$ python -q
>>> import numpy as np
>>> np.set_printoptions(suppress=True, linewidth=100)
>>> feats = np.load("mat.npy")
>>> feats
array([[ 0,  0,  7,  8,  0,  0,  4,  0,  0,  8,  0,  0,  0],
       [ 0,  0,  3,  0,  0,  7,  0,  0, 12,  0, 11,  0, 13],
       [ 0,  0,  0,  0,  0,  1,  0,  0,  3,  0,  5,  0,  3],
       [ 0,  0,  7,  2,  0,  0,  0,  0,  7,  0,  4,  0,  5],
       [ 0,  0,  0,  0,  0,  4,  0,  0,  6,  0,  8,  0,  7],
       [ 0,  0,  9,  6,  0,  0,  0,  0,  3,  4,  0,  0,  0],
       [ 0,  2,  5,  8,  0,  0,  6,  2,  0,  9,  0,  0,  0],
       [ 2,  0, 15,  6,  0,  0,  0,  0,  9,  1,  2,  0,  5],
       [ 0,  0,  3,  2,  0,  0,  0,  0,  3,  1,  2,  0,  1],
       [ 0,  0,  3,  2,  0,  0,  0,  0,  3,  1,  2,  0,  1],
       [ 0,  0,  7,  2,  0,  0,  0,  0,  7,  0,  4,  0,  5],
       [ 0,  0,  1,  0,  0,  6,  0,  0, 10,  0, 10,  0, 11],
       [ 0,  0,  0,  0,  0,  4,  0,  0,  6,  0,  8,  0,  7]])
>>> # null space of dimension 3
>>> U, s, Vt = np.linalg.svd(feats, full_matrices=False)
>>> s.round(1) + 0
array([40.5, 25.7, 12.7,  3.3,  3.1,  1.6,  1.5,  0.8,  0.3,  0.2,  0. ,  0. ,  0. ])
>>> (s > 1e-8).sum()
np.int64(10)
>>> np.round(np.abs(Vt[0]), 1) + 0
array([0. , 0. , 0.4, 0.2, 0. , 0.2, 0. , 0. , 0.6, 0.1, 0.5, 0. , 0.5])
>>> np.round(np.cumsum(s ** 2) / np.sum(s ** 2), 1)
array([0.7, 0.9, 1. , 1. , 1. , 1. , 1. , 1. , 1. , 1. , 1. , 1. , 1. ])
>>> np.allclose(U * s @ Vt, feats)
True
>>> np.abs(np.diag(np.linalg.qr(feats)[1])) > 1e-9
array([ True,  True,  True,  True, False,  True,  True, False,  True,  True,  True, False,  True])
>>> np.linalg.lstsq(feats[:-1].T, feats[-1])[2]
np.int32(10)
>>> Y = np.array([[-3, 0, -1, 2, 2, 2, 0, -2],
...     [2, -2, -1, 0, 1, 3, 2, 2],
...     [2, 2, 1, 1, 3, -1, -2, -2],
...     [0, 3, 2, -2, -2, -1, 1, -3],
...     [2, -3, 3, -1, 2, -1, 1, 3],
...     [0, 1, 2, -3, 3, -1, 1, -1],
...     [1, 2, -1, 2, -1, 1, -3, 0],
...     [1, -3, 3, -3, 2, 1, 1, 1]])
>>> arr = Y + Y.T
>>> arr
array([[-6,  2,  1,  2,  4,  2,  1, -1],
       [ 2, -4,  1,  3, -2,  4,  4, -1],
       [ 1,  1,  2,  3,  6,  1, -3,  1],
       [ 2,  3,  3, -4, -3, -4,  3, -6],
       [ 4, -2,  6, -3,  4,  2,  0,  5],
       [ 2,  4,  1, -4,  2, -2,  2,  0],
       [ 1,  4, -3,  3,  0,  2, -6,  1],
       [-1, -1,  1, -6,  5,  0,  1,  2]])
>>> Y = arr / np.linalg.norm(arr, axis=1, keepdims=True)
>>> gram = Y @ Y.T
>>> gram.round(1) + 0
array([[ 1. , -0.1,  0.4, -0.3, -0.2, -0.1,  0. ,  0.2],
       [-0.1,  1. , -0.2, -0.1,  0.1, -0.5, -0.4, -0.3],
       [ 0.4, -0.2,  1. , -0.5,  0.4,  0. ,  0.4,  0.2],
       [-0.3, -0.1, -0.5,  1. , -0.2,  0.6, -0.4,  0. ],
       [-0.2,  0.1,  0.4, -0.2,  1. ,  0.3, -0.2,  0.6],
       [-0.1, -0.5,  0. ,  0.6,  0.3,  1. , -0.2,  0.5],
       [ 0. , -0.4,  0.4, -0.4, -0.2, -0.2,  1. , -0.4],
       [ 0.2, -0.3,  0.2,  0. ,  0.6,  0.5, -0.4,  1. ]])
>>> (gram - 2 * np.eye(8)).round(6).argmax(axis=1)
array([2, 4, 4, 5, 7, 3, 2, 4])
>>> np.argwhere(np.triu(np.abs(gram) > 0.95, 1))
array([], shape=(0, 2), dtype=int64)
>>> (np.abs(gram) > 0.9).astype(int)
array([[1, 0, 0, 0, 0, 0, 0, 0],
       [0, 1, 0, 0, 0, 0, 0, 0],
       [0, 0, 1, 0, 0, 0, 0, 0],
       [0, 0, 0, 1, 0, 0, 0, 0],
       [0, 0, 0, 0, 1, 0, 0, 0],
       [0, 0, 0, 0, 0, 1, 0, 0],
       [0, 0, 0, 0, 0, 0, 1, 0],
       [0, 0, 0, 0, 0, 0, 0, 1]])
